$ python -q
>>> import numpy as np
>>> from numpy import linalg as LA
>>> np.set_printoptions(precision=2, suppress=True, linewidth=100)
>>> def tidy(a):
...     return np.round(a, 2) + 0
... 
>>> J = np.load("case7.npy")
>>> J
array([[-8.43,  5.  , -0.69],
       [-3.55,  2.25, -0.3 ],
       [ 2.19, -3.26,  0.89],
       [ 1.77, -0.63,  0.32],
       [ 2.92, -4.06,  0.98],
       [-0.32,  0.48, -0.25],
       [-2.98,  2.87, -0.27],
       [-3.42,  0.98, -0.16],
       [-2.47,  1.45,  0.04],
       [-0.22, -0.07, -0.18],
       [ 2.72, -0.88,  0.18],
       [ 2.18, -2.31,  0.77],
       [-2.26,  1.25, -0.04],
       [-6.35,  4.2 , -0.68],
       [ 0.2 , -1.23,  0.13],
       [ 2.21, -2.1 ,  0.1 ],
       [ 1.1 , -0.19, -0.02],
       [ 0.86, -0.43,  0.12],
       [ 2.89, -1.98,  0.61],
       [ 1.67, -3.05,  0.86],
       [-0.1 , -0.43,  0.16],
       [ 2.01, -0.3 , -0.06],
       [-1.37,  0.06, -0.02],
       [-4.96,  3.36, -0.63],
       [ 6.42, -3.78,  0.52]])
>>> x = np.array([-7, 8, 8])
>>> target = J @ x
>>> tidy(LA.pinv(J) @ J)
array([[1., 0., 0.],
       [0., 1., 0.],
       [0., 0., 1.]])
>>> tidy(LA.solve(J.T @ J, J.T @ target))
array([-7.,  8.,  8.])
>>> rng = np.random.default_rng(2416)
>>> target = target + 0.02 * rng.normal(size=25)
>>> tidy(target)
array([ 93.49,  40.43, -34.29, -14.88, -45.09,   4.1 ,  41.65,  30.53,  29.21,  -0.46, -24.64,
       -27.6 ,  25.53,  72.63, -10.2 , -31.48,  -9.36,  -8.52, -31.18, -29.22,  -1.44, -16.96,
         9.89,  56.57, -70.99])
>>> b, *_ = LA.lstsq(J, target)
>>> b.round()
array([-7.,  8.,  8.])
>>> tidy(LA.norm(target - J @ b))
np.float64(0.08)
>>> tidy(b)
array([-7.  ,  8.  ,  7.99])
>>> W0 = np.array([[0.2, 1.2, 1.3],
...     [-0.2, -1.0, -2.0],
...     [0.6, -0.6, 1.0],
...     [0.6, 0.6, -0.1]])
>>> W0[2] = W0[0] + 0.1 * rng.normal(size=3)
>>> tidy(W0)
array([[ 0.2 ,  1.2 ,  1.3 ],
       [-0.2 , -1.  , -2.  ],
       [ 0.2 ,  1.17,  1.28],
       [ 0.6 ,  0.6 , -0.1 ]])
>>> f, g = W0[1], W0[3]
>>> f @ g
np.float64(-0.52)
>>> f @ f
np.float64(5.04)
>>> p = (f @ g) / (f @ f) * f
>>> tidy(np.outer(f, g))
array([[-0.12, -0.12,  0.02],
       [-0.6 , -0.6 ,  0.1 ],
       [-1.2 , -1.2 ,  0.2 ]])
>>> tidy(LA.norm(f + g) ** 2 + LA.norm(f - g) ** 2)
np.float64(11.54)
>>> tidy(g - p)
array([ 0.58,  0.5 , -0.31])
>>> tidy((g - p) @ f)
np.float64(0.0)
>>> LA.matrix_rank(np.outer(f, g))
np.int64(1)
>>> tidy(p)
array([0.02, 0.1 , 0.21])
>>> th = np.radians(135)
>>> Rm = np.eye(3)
>>> Rm[2, 2] = Rm[0, 0] = np.cos(th)
>>> Rm[2, 0], Rm[0, 2] = -np.sin(th), np.sin(th)
>>> tidy(Rm)
array([[-0.71,  0.  ,  0.71],
       [ 0.  ,  1.  ,  0.  ],
       [-0.71,  0.  , -0.71]])
>>> B = W0 @ Rm.T
>>> np.allclose(LA.norm(W0, axis=1), LA.norm(B, axis=1))
True
>>> proj = W0 @ LA.solve(W0.T @ W0, W0.T)
>>> tidy((np.eye(4) - proj) @ W0)
array([[0., 0., 0.],
       [0., 0., 0.],
       [0., 0., 0.],
       [0., 0., 0.]])
>>> tidy(proj @ W0[:, 1])
array([ 1.2 , -1.  ,  1.17,  0.6 ])
>>> tidy(np.trace(proj))
np.float64(3.0)
>>> np.allclose(proj @ proj, proj)
True
>>> tidy(LA.eigvalsh(proj))
array([0., 1., 1., 1.])
>>> A = np.loadtxt("sample12.csv", delimiter=",")
>>> tidy(A)
array([[-0.46, -0.63,  0.63],
       [-0.63,  0.73,  0.27],
       [ 0.63,  0.27,  0.73]])
>>> G = A.T @ A
>>> LA.matrix_rank(G)
np.int64(3)
>>> np.allclose(G, G.T)
True
>>> X = np.load("data.npy")
>>> X
array([[ 1, -2,  4],
       [ 1, -1,  1],
       [ 1,  0,  0],
       [ 1,  1,  1]])
>>> x = np.array([0, 0, 1])
>>> target = X @ x
>>> target
array([4, 1, 0, 1])
>>> tidy(LA.lstsq(X, target)[0])
array([0., 0., 1.])
>>> target = target + 0.02 * rng.normal(size=4)
>>> tidy(target)
array([4.01, 1.03, 0.  , 1.01])
>>> b, *_ = LA.lstsq(X, target)
>>> tidy(b)
array([0.01, 0.  , 1.  ])
>>> tidy(LA.norm(target - X @ b))
np.float64(0.02)
>>> M = np.load("arr.npy")
>>> M
array([[ 0, -3,  0],
       [-7,  0,  0],
       [ 0, -8,  0]])
>>> labels = rng.permutation(3)
>>> B = X[:, labels] * rng.choice([-1, 1], 3)
>>> B
array([[-2,  1, -4],
       [-1,  1, -1],
       [ 0,  1,  0],
       [ 1,  1, -1]])
>>> left, _, vt = LA.svd(X.T @ B)
>>> tidy(left @ vt)
array([[ 0.,  1.,  0.],
       [ 1.,  0.,  0.],
       [ 0.,  0., -1.]])
>>> tidy(LA.eigvals(M))
array([ 0.  ,  4.58, -4.58])
>>> np.einsum("ij,ji->", M, M)
np.int64(42)
>>> tidy(LA.eigvals(M).sum().real)
np.float64(0.0)
>>> tidy(LA.det(M[::-1]))
np.float64(0.0)
>>> np.einsum("ii->", M)
np.int64(0)
>>> tidy(np.poly(M))
array([  1.,   0., -21.,   0.])
>>> left, s, vt = LA.svd(M)
>>> V = vt[:(s > 1e-8).sum()]
>>> x = M[0] + -3 * M[2] + rng.integers(2) * np.eye(3)[0]
>>> x
array([ 0., 21.,  0.])
>>> V.T @ V
array([[1., 0., 0.],
       [0., 1., 0.],
       [0., 0., 0.]])
>>> np.diag(V.T @ V)
array([1., 1., 0.])
>>> np.allclose(V.T @ V @ x, x)
True
>>> tidy(np.trace(LA.pinv(M) @ M))
np.float64(2.0)
>>> LA.lstsq(M[:-1].T, M[-1])[2]
np.int32(2)
>>> np.abs(np.diag(LA.qr(M)[1])) > 1e-9
array([ True,  True, False])
>>> np.allclose(M[:-1].T @ LA.lstsq(M[:-1].T, M[-1])[0], M[-1])
True
>>> f = np.array([2, 2, 0])
>>> data = np.outer(rng.normal(size=13), f) + 0.02 * rng.normal(size=(13, 3))
>>> tidy(data)
array([[ 4.77,  4.8 , -0.02],
       [ 1.63,  1.65,  0.  ],
       [ 1.35,  1.34, -0.01],
       [-0.75, -0.74,  0.01],
       [ 1.68,  1.66,  0.01],
       [ 2.63,  2.66,  0.02],
       [ 3.37,  3.35,  0.  ],
       [-0.52, -0.52,  0.  ],
       [ 0.23,  0.22, -0.04],
       [-2.89, -2.91,  0.01],
       [-1.8 , -1.76,  0.02],
       [-0.91, -0.86,  0.01],
       [ 0.71,  0.67,  0.02]])
>>> th = np.radians(93)
>>> Rm = np.eye(3)
>>> Rm[1, 1] = Rm[0, 0] = np.cos(th)
>>> Rm[1, 0], Rm[0, 1] = -np.sin(th), np.sin(th)
>>> tidy(Rm)
array([[-0.05,  1.  ,  0.  ],
       [-1.  , -0.05,  0.  ],
       [ 0.  ,  0.  ,  1.  ]])
>>> B = data @ Rm.T
>>> tidy(np.abs(B - data).max(axis=0))
array([0.22, 9.81, 0.  ])
>>> m1 = np.load("mat.npy")
>>> m1
array([[4, 2, 5, 0],
       [1, 5, 2, 5],
       [5, 2, 0, 4],
       [2, 5, 0, 0]])
>>> labels = rng.permutation(4)
>>> B = m1[:, labels] * rng.choice([-1, 1], 4)
>>> B
array([[-4, -5,  0,  2],
       [-1, -2, -5,  5],
       [-5,  0, -4,  2],
       [-2,  0,  0,  5]])
>>> left, _, vt = LA.svd(m1.T @ B)
>>> labels
array([0, 2, 3, 1])
>>> tidy(LA.lstsq(m1, B)[0])
array([[-1.,  0.,  0.,  0.],
       [ 0.,  0.,  0.,  1.],
       [ 0., -1.,  0.,  0.],
       [ 0.,  0., -1.,  0.]])
>>> tidy(left @ vt)
array([[-1.,  0.,  0.,  0.],
       [ 0.,  0.,  0.,  1.],
       [ 0., -1.,  0.,  0.],
       [ 0.,  0., -1.,  0.]])
>>> x = np.array([-3, 2, -2, -5])
>>> target = B @ x
>>> b, lr = np.zeros(4), 1 / LA.norm(B, 2) ** 2
>>> for i in range(300):
...     b -= lr * B.T @ (B @ b - target)
...     if i % 50 == 0: print(i, round(LA.norm(B @ b - target), 2))
... 
0 22.21
50 0.02
100 0.0
150 0.0
200 0.0
250 0.0
>>> tidy(LA.cond(B))
np.float64(3.32)
>>> tidy(b)
array([-3.,  2., -2., -5.])
>>> E = np.array([[-2, -2, -1], [-2, -8, -2], [-1, -2, 0]])
>>> vals, V = LA.eigh(E)
>>> tidy(V.T @ E @ V)
array([[-9.14,  0.  ,  0.  ],
       [ 0.  , -1.46,  0.  ],
       [ 0.  ,  0.  ,  0.6 ]])
>>> vals.sum(), np.trace(E)
(np.float64(-10.0), np.int64(-10))
>>> tidy(vals)
array([-9.14, -1.46,  0.6 ])
>>> np.unique(vals.round(6) + 0, return_counts=True)[1]
array([1, 1, 1])
>>> tidy(LA.svd(E, compute_uv=False))
array([9.14, 1.46, 0.6 ])
>>> f = np.array([-2, 0, -1])
>>> B = E + np.outer(f, np.eye(3)[2])
>>> tidy(LA.det(B) / LA.det(E)), tidy(1 + LA.solve(E, f)[2])
(np.float64(0.5), np.float64(0.5))
>>> LA.matrix_rank(B - E)
np.int64(1)
